In [1]: import numpy as np

In [2]: from numpy import linalg as LA

In [3]: np.set_printoptions(precision=3, suppress=True, linewidth=200)

In [4]: W0 = np.abs(np.array([[1, 0, 1], [2, 2, 2], [0, 1, 1]])) + np.eye(3)

In [5]: W0 = W0 / W0.sum(axis=1, keepdims=True)

In [6]: print(W0)
[[0.667 0.    0.333]
 [0.286 0.429 0.286]
 [0.    0.333 0.667]]

In [7]: proj = np.triu(np.array([[5, 6, -2], [-9, -7, 9], [0, -5, -9]]), 1) + np.eye(3)

In [8]: out = proj @ W0 @ LA.inv(proj)

In [9]: print(LA.matrix_rank(out))
3

In [10]: print(np.poly(out))
[ 1.    -1.762  0.921 -0.159]

In [11]: print(np.count_nonzero(W0))
7

In [12]: print(np.diff(W0, axis=0))
[[-0.381  0.429 -0.048]
 [-0.286 -0.095  0.381]]

In [13]: print(LA.svd(W0, compute_uv=False))
[1.025 0.58  0.267]

In [14]: print(W0.shape)
(3, 3)

In [15]: W0[3]
---------------------------------------------------------------------------
IndexError                                Traceback (most recent call last)
Cell In[15], line 1
----> 1 W0[3]

IndexError: index 3 is out of bounds for axis 0 with size 3

In [16]: print(LA.matrix_rank(W0))
3

In [17]: np.zeros(3, 3)
---------------------------------------------------------------------------
TypeError                                 Traceback (most recent call last)
Cell In[17], line 1
----> 1 np.zeros(3, 3)

TypeError: Cannot interpret '3' as a data type

In [18]: x0 = np.array([1, 8, 3])

In [19]: h = np.maximum(W0 @ x0, 0)

In [20]: print(np.flatnonzero(h > 1e-9))
[0 1 2]

In [21]: print(np.maximum(W0 @ (3 * x0), 0))
[ 5.    13.714 14.   ]

In [22]: print(h)
[1.667 4.571 4.667]

In [23]: print(W0 * (h > 1e-9)[:, None])
[[0.667 0.    0.333]
 [0.286 0.429 0.286]
 [0.    0.333 0.667]]

In [24]: rng = np.random.default_rng(3)

In [25]: idx = rng.permutation(3)

In [26]: print(idx)
[2 1 0]

In [27]: out = W0[idx][:, idx]

In [28]: print(np.diag(out))
[0.667 0.429 0.667]

In [29]: print(LA.matrix_power(W0, 100))
[[0.24 0.28 0.48]
 [0.24 0.28 0.48]
 [0.24 0.28 0.48]]

In [30]: print(np.sort(np.abs(LA.eigvals(W0)))[::-1])
[1.    0.398 0.398]

In [31]: print(W0 @ np.ones(3))
[1. 1. 1.]

In [32]: p = np.eye(3)[0]

In [33]: for _ in range(4):
    ...:     p = p @ W0
    ...:     print(p.round(3))
    ...: 
[0.667 0.    0.333]
[0.444 0.111 0.444]
[0.328 0.196 0.476]
[0.275 0.243 0.483]

In [34]: J = np.load("case3.npy")

In [35]: print(J)
[[ -9.626   4.799  18.184  25.208]
 [ -9.712   6.818  17.344  23.998]
 [-10.131   6.751  19.295  24.039]
 [ -8.343   5.72   17.426  24.986]
 [ -9.749   6.648  18.843  24.681]
 [ -8.47    6.503  19.117  23.656]
 [ -9.074   6.435  17.826  24.23 ]
 [ -9.381   6.052  17.798  25.313]
 [ -8.129   6.553  19.8    24.591]
 [ -9.406   5.817  17.974  23.249]
 [ -9.256   6.698  17.698  23.936]
 [ -7.313   5.677  17.979  26.265]
 [-10.807   6.107  17.085  23.262]
 [ -8.425   5.593  19.612  24.256]
 [ -8.895   6.076  16.445  23.616]
 [ -9.174   6.651  18.179  24.348]
 [ -9.398   7.444  17.712  23.965]
 [ -6.548   5.568  17.297  24.679]
 [ -9.77    5.459  18.217  23.552]
 [ -9.441   6.633  17.061  23.717]
 [ -8.06    7.64   16.783  22.889]]

In [36]: x0 = np.array([2, 2, -3, 0])

In [37]: target = J @ x0

In [38]: print(np.round(LA.lstsq(J, target)[0], 3) + 0)
[ 2.  2. -3.  0.]

In [39]: print(np.round(LA.pinv(J) @ J, 3) + 0)
[[1. 0. 0. 0.]
 [0. 1. 0. 0.]
 [0. 0. 1. 0.]
 [0. 0. 0. 1.]]

In [40]: target = target + 0.3 * rng.normal(size=21)

In [41]: print(target)
[-64.973 -57.695 -64.815 -57.66  -62.796 -61.891 -58.826 -60.312 -61.555 -61.032 -58.316 -57.293 -60.855 -64.817 -55.09  -59.438 -57.116 -53.564 -63.333 -56.792 -50.725]

In [42]: b, *_ = LA.lstsq(J, target)

In [43]: print(np.round(LA.norm(target - J @ b), 3))
1.287

In [44]: d = LA.norm(J[:, None] - J[None], axis=-1)

In [45]: print(np.flatnonzero(d[18] < d.mean() / 2))
[ 9 18]

In [46]: print(d.shape)
(21, 21)

In [47]: print((d + 1e9 * np.eye(21)).round(6).argmin(axis=1))
[ 7 19  4  7  2 13 15  6 13 18  6  3  1  8 19  6 10  3  9  1 19]

In [48]: print(LA.matrix_rank(d ** 2))
6

In [49]: print(d.mean(axis=1).argmax())
11

In [50]: print(d[:5, :5])
[[0.    2.501 2.582 1.766 2.036]
 [2.501 0.    1.997 2.016 1.656]
 [2.582 1.997 0.    2.941 0.879]
 [1.766 2.016 2.941 0.    2.222]
 [2.036 1.656 0.879 2.222 0.   ]]

In [51]: proj = J @ LA.solve(J.T @ J, J.T)

In [52]: print(proj @ J[:, 2])
[18.184 17.344 19.295 17.426 18.843 19.117 17.826 17.798 19.8   17.974 17.698 17.979 17.085 19.612 16.445 18.179 17.712 17.297 18.217 17.061 16.783]

In [53]: print(round(np.trace(proj), 3))
4.0

In [54]: Xc = J - J.mean(axis=0)

In [55]: vecs = LA.svd(Xc)[2][:1]

In [56]: out = Xc - Xc @ vecs.T @ vecs

In [57]: print(np.cov(Xc @ vecs.T, rowvar=False))
1.2186310617730722

In [58]: print(LA.norm(out, axis=1).round(6).argmax())
20

In [59]: print(out.std(axis=0))
[0.574 0.586 0.825 0.483]

In [60]: print((Xc @ vecs.T).std(axis=0))
[1.077]

In [61]: print(np.round(LA.norm(out) / LA.norm(Xc), 3))
0.76

In [62]: T = np.stack([J, 4 * J, J[::-1]])

In [63]: print(LA.matrix_rank(T.reshape(3, -1)))
2

In [64]: print((T @ J.T).shape)
(3, 21, 21)

In [65]: print(LA.norm(T, axis=(1, 2)))
[147.268 589.074 147.268]

In [66]: K = np.load("block10.npy")

In [67]: print(K)
[[ 0.248 24.205  0.683 21.426]
 [ 0.471 25.592 -2.241 20.436]
 [-1.88  25.986 -0.111 19.365]
 [ 0.559 25.158 -0.841 19.638]
 [-1.679 25.008 -0.589 19.105]
 [ 0.767 23.795  2.222 20.236]
 [ 0.095 24.396 -0.266 20.307]
 [ 0.402 24.586 -1.09  17.964]
 [ 0.491 26.074 -1.117 20.074]
 [ 0.488 25.307 -0.757 19.952]
 [ 2.094 25.439  0.788 19.875]
 [ 0.376 23.818  2.234 20.961]
 [ 1.47  25.588  0.479 19.077]
 [-1.049 24.597  1.74  19.485]
 [ 1.184 25.171 -1.086 20.437]
 [-0.166 24.862 -1.207 20.422]
 [-2.095 25.43   2.027 19.858]
 [ 0.333 24.461  0.293 20.989]
 [-0.129 24.088  0.332 20.489]
 [-2.247 25.305  0.471 22.138]]

In [68]: Xc = (K - K.mean(axis=0)) / K.std(axis=0)

In [69]: print(Xc.std(axis=0))
[1. 1. 1. 1.]

In [70]: print(np.argwhere(np.abs(Xc) > 2))
[[ 7  3]
 [19  3]]

In [71]: b = LA.lstsq(np.delete(Xc, 1, axis=1), Xc[:, 1])[0]

In [72]: print(round(float(1 - np.var(Xc[:, 1] - np.delete(Xc, 1, axis=1) @ b)), 3))
0.294

In [73]: print(b)
[-0.217 -0.475 -0.178]

In [74]: print(LA.matrix_rank(K))
4

In [75]: print(np.abs(K).max())
26.074

In [76]: K[20]
---------------------------------------------------------------------------
IndexError                                Traceback (most recent call last)
Cell In[76], line 1
----> 1 K[20]

IndexError: index 20 is out of bounds for axis 0 with size 20

In [77]: print(K.mean(axis=0))
[-0.013 24.943  0.098 20.112]

In [78]: print(round(np.log10(LA.cond(K))))
2

In [79]: print(round(float(LA.norm(K, 2) / LA.norm(K)), 3))
0.998

In [80]: print(LA.matrix_rank(K, rtol=0.1))
1

In [81]: cent = K[[1, 18]].astype(float)

In [82]: for _ in range(5):
    ...:     idx = LA.norm(K[:, None] - cent, axis=-1).argmin(axis=1)
    ...:     cent = np.array([K[idx == j].mean(axis=0) for j in range(2)])
    ...: 

In [83]: print(idx)
[1 0 1 0 1 1 1 0 0 0 0 1 0 1 0 0 1 1 1 1]

In [84]: print(cent[1] - cent[0])
[-1.437 -0.664  1.607  0.632]

In [85]: print(np.abs(cent[1] - cent[0]).argmax())
2

In [86]: mat = np.array([[5.0, 1.0, 0.0, 0.0],
    ...:     [0.0, 5.0, 1.0, 0.0],
    ...:     [0.0, 0.0, 5.0, 1.0],
    ...:     [0.0, 0.0, 0.0, 5.0]])

In [87]: print(mat)
[[5. 1. 0. 0.]
 [0. 5. 1. 0.]
 [0. 0. 5. 1.]
 [0. 0. 0. 5.]]

In [88]: # triangular, det is the product of the diagonal

In [89]: proj = np.triu(np.array([[5, 2, 0, 4], [2, 2, 5, 1], [4, 2, 3, 3], [0, 5, 0, 4]]), 1) + np.eye(4)

In [90]: out = proj @ mat @ LA.inv(proj)

In [91]: print(np.poly(out))
[   1.  -20.  150. -500.  625.]

In [92]: print(np.trace(out), np.trace(mat))
20.0 20.0
